>>> import numpy as np
>>> from numpy import linalg as LA
>>> np.set_printoptions(precision=2, suppress=True, linewidth=100)
>>> J = np.array([[-0.4, -0.6, 0.9, 0.4, 0.5, 0.2, 1.7, -1.5],
...     [-0.8, -0.3, -0.8, -0.7, 1.1, 0.5, 0.0, 0.4],
...     [1.3, 2.0, 1.2, 1.2, 0.6, 2.6, 1.6, 1.8],
...     [2.4, -0.8, -0.1, -0.9, -0.3, -0.9, -0.2, -0.4],
...     [-0.5, -0.9, 0.0, -1.3, 1.7, -2.9, -0.2, 0.2],
...     [-1.3, 0.2, 1.3, 1.5, -0.6, -1.2, -0.4, 0.5],
...     [0.6, 0.4, -0.5, 0.9, 0.3, -0.8, 0.7, 0.9]])
>>> J[:, 7] *= 20
>>> print(J)
[[ -0.4  -0.6   0.9   0.4   0.5   0.2   1.7 -30. ]
 [ -0.8  -0.3  -0.8  -0.7   1.1   0.5   0.    8. ]
 [  1.3   2.    1.2   1.2   0.6   2.6   1.6  36. ]
 [  2.4  -0.8  -0.1  -0.9  -0.3  -0.9  -0.2  -8. ]
 [ -0.5  -0.9   0.   -1.3   1.7  -2.9  -0.2   4. ]
 [ -1.3   0.2   1.3   1.5  -0.6  -1.2  -0.4  10. ]
 [  0.6   0.4  -0.5   0.9   0.3  -0.8   0.7  18. ]]
>>> print(J.sum(axis=1))
[-27.3   7.   46.5  -8.8  -0.1   9.5  19.6]
>>> print(np.round(J.mean(axis=0), 2) + 0)
[ 0.19  0.    0.29  0.16  0.47 -0.36  0.46  5.43]
>>> Uu, sigma, Vt = LA.svd(J)
>>> print(sigma)
[52.64  4.9   3.41  2.73  2.67  1.29  0.44]
>>> A2 = Uu[:, :1] @ np.diag(sigma[:1]) @ Vt[:1]
>>> print(round(float(LA.norm(J - A2, 2)), 2), round(sigma[1], 2))
4.9 4.9
>>> w1 = np.array([[-1, 0],
...     [2, -1],
...     [-3, 3],
...     [1, 1],
...     [2, -2],
...     [-1, -1],
...     [3, -3],
...     [3, -1]])
>>> coef = np.array([1, 0])
>>> hid = np.maximum(J @ w1 + coef, 0)
>>> print(LA.matrix_rank(hid))
2
>>> print(hid)
[[  0.   27.4]
 [ 28.6   0. ]
 [112.7   0. ]
 [  0.    9.7]
 [ 16.1   0. ]
 [ 29.1   0. ]
 [ 61.1   0. ]]
>>> print((hid > 0).astype(int))
[[0 1]
 [1 0]
 [1 0]
 [0 1]
 [1 0]
 [1 0]
 [1 0]]
>>> C = np.array([[2, 0, 2], [0, 4, 9]])
>>> print((hid @ C).round(6).argmax(axis=1))
[2 0 0 2 0 0 0]
>>> print(hid @ C)
[[  0.  109.6 246.6]
 [ 57.2   0.   57.2]
 [225.4   0.  225.4]
 [  0.   38.8  87.3]
 [ 32.2   0.   32.2]
 [ 58.2   0.   58.2]
 [122.2   0.  122.2]]
>>> x0 = np.array([-8, 5, -8, -6, 7, 0, 9, 9])
>>> h1 = np.maximum(J @ x0, 0)
>>> print(np.maximum(J @ (3 * x0), 0))
[  0.  285.6 976.2   0.  160.2 222.6 498.6]
>>> print(J * (h1 > 1e-9)[:, None])
[[-0.  -0.   0.   0.   0.   0.   0.  -0. ]
 [-0.8 -0.3 -0.8 -0.7  1.1  0.5  0.   8. ]
 [ 1.3  2.   1.2  1.2  0.6  2.6  1.6 36. ]
 [ 0.  -0.  -0.  -0.  -0.  -0.  -0.  -0. ]
 [-0.5 -0.9  0.  -1.3  1.7 -2.9 -0.2  4. ]
 [-1.3  0.2  1.3  1.5 -0.6 -1.2 -0.4 10. ]
 [ 0.6  0.4 -0.5  0.9  0.3 -0.8  0.7 18. ]]
>>> E = np.loadtxt("out8.csv", delimiter=",")
>>> print(E)
[[ 1.5  0.4 -0.5  0.6  0.1 -0.3]
 [-1.8 -0.2  2.1 -0.9 -0.4  0. ]
 [-0.2 -0.3  0.3  1.   1.3 -1.8]
 [-0.5 -1.5 -0.3 -2.2 -2.5  1.4]
 [ 1.3  0.4  0.3 -1.4 -1.2  1.4]
 [-2.5 -1.8 -1.3  0.   0.   0.6]
 [ 0.3  0.6 -1.3  0.2  0.2 -0.3]
 [ 1.5  0.4 -0.7 -0.8 -0.5 -0.2]]
>>> x0 = np.array([3, -3, -1, -1, -1, -5])
>>> h1 = np.maximum(E @ x0, 0)
>>> print(np.maximum(E @ x0, 0) - np.maximum(-E @ x0, 0))
[ 4.6 -5.6  6.7  1.  -2.  -3.8  1.5  6.3]
>>> print(E * (h1 > 1e-9)[:, None])
[[ 1.5  0.4 -0.5  0.6  0.1 -0.3]
 [-0.  -0.   0.  -0.  -0.   0. ]
 [-0.2 -0.3  0.3  1.   1.3 -1.8]
 [-0.5 -1.5 -0.3 -2.2 -2.5  1.4]
 [ 0.   0.   0.  -0.  -0.   0. ]
 [-0.  -0.  -0.   0.   0.   0. ]
 [ 0.3  0.6 -1.3  0.2  0.2 -0.3]
 [ 1.5  0.4 -0.7 -0.8 -0.5 -0.2]]
>>> print(E.T @ h1)
[ 14.96   1.75  -6.95   2.52   3.82 -13.75]
>>> data = np.loadtxt("a.csv", delimiter=",")
>>> print(data)
[[-6.  7. -6.  7. -6.  7.]
 [-7. -5. -7. -5. -7. -5.]
 [-7. -3. -7. -3. -7. -3.]
 [-6.  7. -6.  7. -6.  7.]
 [-7. -5. -7. -5. -7. -5.]
 [-7. -3. -7. -3. -7. -3.]]
>>> print([round(float(x), 2) for x in LA.svd(J, compute_uv=False)[:3]])
[52.64, 4.9, 3.41]
>>> print(LA.matrix_rank(J, rtol=0.1))
1
>>> A2 = np.array([[1, 1], [1, 2], [0, 1], [0, 1], [1, 2], [0, 1]])
>>> print(np.einsum("ij->j", data))
[-40.  -2. -40.  -2. -40.  -2.]
>>> print(LA.matrix_rank(data @ A2))
2
>>> print(np.einsum("ik,kj->ji", data, A2))
[[ -5. -19. -17.  -5. -19. -17.]
 [  4. -48. -40.   4. -48. -40.]]
>>> print(np.einsum("ik,kj->ij", data, A2))
[[ -5.   4.]
 [-19. -48.]
 [-17. -40.]
 [ -5.   4.]
 [-19. -48.]
 [-17. -40.]]
>>> u, g = J[6], J[4]
>>> print(u @ g)
72.86
>>> pr = (u @ g) / (u @ u) * u
>>> print(LA.matrix_rank(np.outer(u, g)))
1
>>> print(np.round((g - pr) @ u, 2))
-0.0
>>> rk = LA.matrix_rank(data)
>>> print(rk)
2
>>> N = LA.svd(data)[2][rk:].T
>>> print(np.round(N @ N.T, 2) + 0)
[[ 0.67  0.   -0.33  0.   -0.33  0.  ]
 [ 0.    0.67  0.   -0.33  0.   -0.33]
 [-0.33  0.    0.67  0.   -0.33  0.  ]
 [ 0.   -0.33  0.    0.67  0.   -0.33]
 [-0.33  0.   -0.33  0.    0.67  0.  ]
 [ 0.   -0.33  0.   -0.33  0.    0.67]]
>>> x0 = np.array([-1, 7, -6, 6, 6, -7])
>>> print(np.einsum("ij,j->i", data, x0))
[ 48. -23. -11.  48. -23. -11.]
>>> print(data @ x0)
[ 48. -23. -11.  48. -23. -11.]
>>> print(data @ (2 * x0))
[ 96. -46. -22.  96. -46. -22.]
>>> A = np.load("arr.npy")
>>> print(A)
[[-6. -2. -5.]
 [-6. -5. 10.]
 [-4. -2. -7.]]
>>> A2 = A[0, 0] * A[1:] - np.outer(A[1:, 0], A[0])
>>> print(A2)
[[  0.  18. -90.]
 [  0.   4.  22.]]
>>> print(np.flatnonzero(~A2.round(6).any(axis=1)))
[]
>>> print(LA.matrix_rank(A2), LA.matrix_rank(A))
2 3
>>> u, g = A[1], A[0]
>>> print(u @ g)
-4.0
>>> print(u @ u)
161.0
>>> pr = (u @ g) / (u @ u) * u
>>> print(g - pr)
[-6.15 -2.12 -4.75]
>>> print(LA.matrix_rank(np.outer(u, g)))
1
>>> print(pr)
[ 0.15  0.12 -0.25]
>>> A2 = np.array([[-1, -2], [-1, -3], [0, 3]])
>>> arr = np.kron(np.eye(3, dtype=int), A2)
>>> print(arr)
[[-1 -2  0  0  0  0]
 [-1 -3  0  0  0  0]
 [ 0  3  0  0  0  0]
 [ 0  0 -1 -2  0  0]
 [ 0  0 -1 -3  0  0]
 [ 0  0  0  3  0  0]
 [ 0  0  0  0 -1 -2]
 [ 0  0  0  0 -1 -3]
 [ 0  0  0  0  0  3]]
>>> Uu, sigma, Vt = LA.svd(arr, full_matrices=False)
>>> print(sigma / sigma[0])
[1.   1.   1.   0.19 0.19 0.19]
>>> print((sigma > 1e-8).sum())
6
>>> print(np.round(Uu.T @ Uu, 2) + 0)
[[1. 0. 0. 0. 0. 0.]
 [0. 1. 0. 0. 0. 0.]
 [0. 0. 1. 0. 0. 0.]
 [0. 0. 0. 1. 0. 0.]
 [0. 0. 0. 0. 1. 0.]
 [0. 0. 0. 0. 0. 1.]]
>>> Q, r_ = LA.qr(arr)
>>> print(np.abs(np.diag(r_)))
[1.41 3.08 1.41 3.08 1.41 3.08]
>>> print(np.allclose(r_.T @ r_, arr.T @ arr))
True
>>> print(np.round(Q @ r_, 2) + 0)
[[-1. -2.  0.  0.  0.  0.]
 [-1. -3.  0.  0.  0.  0.]
 [ 0.  3.  0.  0.  0.  0.]
 [ 0.  0. -1. -2.  0.  0.]
 [ 0.  0. -1. -3.  0.  0.]
 [ 0.  0.  0.  3.  0.  0.]
 [ 0.  0.  0.  0. -1. -2.]
 [ 0.  0.  0.  0. -1. -3.]
 [ 0.  0.  0.  0.  0.  3.]]
>>> print(Q.round(2) + 0)
[[-0.71  0.16  0.    0.    0.    0.  ]
 [-0.71 -0.16  0.    0.    0.    0.  ]
 [ 0.    0.97  0.    0.    0.    0.  ]
 [ 0.    0.    0.71 -0.16  0.    0.  ]
 [ 0.    0.    0.71  0.16  0.    0.  ]
 [ 0.    0.    0.   -0.97  0.    0.  ]
 [ 0.    0.    0.    0.    0.71 -0.16]
 [ 0.    0.    0.    0.    0.71  0.16]
 [ 0.    0.    0.    0.    0.   -0.97]]
>>> print(Q.shape, r_.shape)
(9, 6) (6, 6)
>>> rng = np.random.default_rng(2268)
>>> labels = rng.permutation(6)
>>> A2 = arr[:, labels] * rng.choice([-1, 1], 6)
>>> print(A2)
[[-2  0 -1  0  0  0]
 [-3  0 -1  0  0  0]
 [ 3  0  0  0  0  0]
 [ 0  1  0  2  0  0]
 [ 0  1  0  3  0  0]
 [ 0  0  0 -3  0  0]
 [ 0  0  0  0  1 -2]
 [ 0  0  0  0  1 -3]
 [ 0  0  0  0  0  3]]
>>> Uu, _, Vt = LA.svd(arr.T @ A2)
>>> print(labels)
[1 2 0 3 4 5]
>>> print(np.round(LA.lstsq(arr, A2)[0], 2) + 0)
[[ 0.  0.  1.  0.  0.  0.]
 [ 1.  0.  0.  0.  0.  0.]
 [ 0. -1.  0.  0.  0.  0.]
 [ 0.  0.  0. -1.  0.  0.]
 [ 0.  0.  0.  0. -1.  0.]
 [ 0.  0.  0.  0.  0.  1.]]
>>> print(np.round(Uu @ Vt, 2) + 0)
[[ 0.  0.  1.  0.  0.  0.]
 [ 1.  0.  0.  0.  0.  0.]
 [ 0. -1.  0.  0.  0.  0.]
 [ 0.  0.  0. -1.  0.  0.]
 [ 0.  0.  0.  0. -1.  0.]
 [ 0.  0.  0.  0.  0.  1.]]
>>> A2 = np.array([[-0.1], [0.2], [-0.9], [0.1]])
>>> C = np.array([[-1.7, 0.1]])
>>> M = A2 @ C
>>> print(M)
[[ 0.17 -0.01]
 [-0.34  0.02]
 [ 1.53 -0.09]
 [-0.17  0.01]]
>>> rk = LA.matrix_rank(M)
>>> print(rk)
1
>>> N = LA.svd(M)[2][rk:].T
>>> print(np.round(M @ N, 2) + 0)
[[0.]
 [0.]
 [0.]
 [0.]]
>>> print([int(LA.matrix_rank(np.delete(M, i, axis=0))) for i in range(4)])
[1, 1, 1, 1]
>>> print([int(LA.matrix_rank(M[:, :j + 1])) for j in range(2)])
[1, 1]
>>> print([int(LA.matrix_rank(M[:i])) for i in range(1, len(M) + 1)])
[1, 1, 1, 1]
>>> A2 = np.array([[0, -2], [-3, 2], [-1, 3]])
>>> mat = np.kron(np.eye(3, dtype=int), A2)
>>> print(mat)
[[ 0 -2  0  0  0  0]
 [-3  2  0  0  0  0]
 [-1  3  0  0  0  0]
 [ 0  0  0 -2  0  0]
 [ 0  0 -3  2  0  0]
 [ 0  0 -1  3  0  0]
 [ 0  0  0  0  0 -2]
 [ 0  0  0  0 -3  2]
 [ 0  0  0  0 -1  3]]
>>> P = arr @ LA.solve(arr.T @ arr, arr.T)
>>> print(np.round(P @ arr[:, 4], 2) + 0)
[ 0.  0.  0.  0.  0.  0. -1. -1.  0.]
>>> print(LA.matrix_rank(np.eye(9) - P))
3
>>> print(LA.norm(mat, axis=1).argmax())
1
>>> print(mat[3] @ mat[6])
0
>>> print(LA.norm(mat, axis=1))
[2.   3.61 3.16 2.   3.61 3.16 2.   3.61 3.16]
>>> feats = np.load("x.npy")
>>> print(feats)
[[0.5  0.   0.5  0.  ]
 [0.   1.   0.   0.  ]
 [0.   0.33 0.67 0.  ]
 [0.   0.   0.   1.  ]]
>>> ev, V = LA.eig(feats)
>>> print(np.sort(LA.eigvals(feats.T)))
[0.5  0.67 1.   1.  ]
>>> print(round(np.prod(ev), 2))
0.34
>>> print(feats @ V[:, 0] - ev[0] * V[:, 0])
[0. 0. 0. 0.]
>>> print(np.sort(LA.eigvals(feats @ feats)))
[0.25 0.45 1.   1.  ]
>>> print(np.sort(LA.eigvals(LA.inv(feats))))
[1.   1.   1.49 2.  ]
>>> u = np.array([2, 8, -8, -9])
>>> A2 = feats + np.outer(u, np.eye(4)[2])
>>> print(A2)
[[ 0.5   0.    2.5   0.  ]
 [ 0.    1.    8.    0.  ]
 [ 0.    0.33 -7.33  0.  ]
 [ 0.    0.   -9.    1.  ]]
>>> print(round(LA.det(A2) / LA.det(feats), 2), round(float(1 + LA.solve(feats, u)[2]), 2))
-14.88 -14.88
>>> print(LA.matrix_rank(A2 - feats))
1
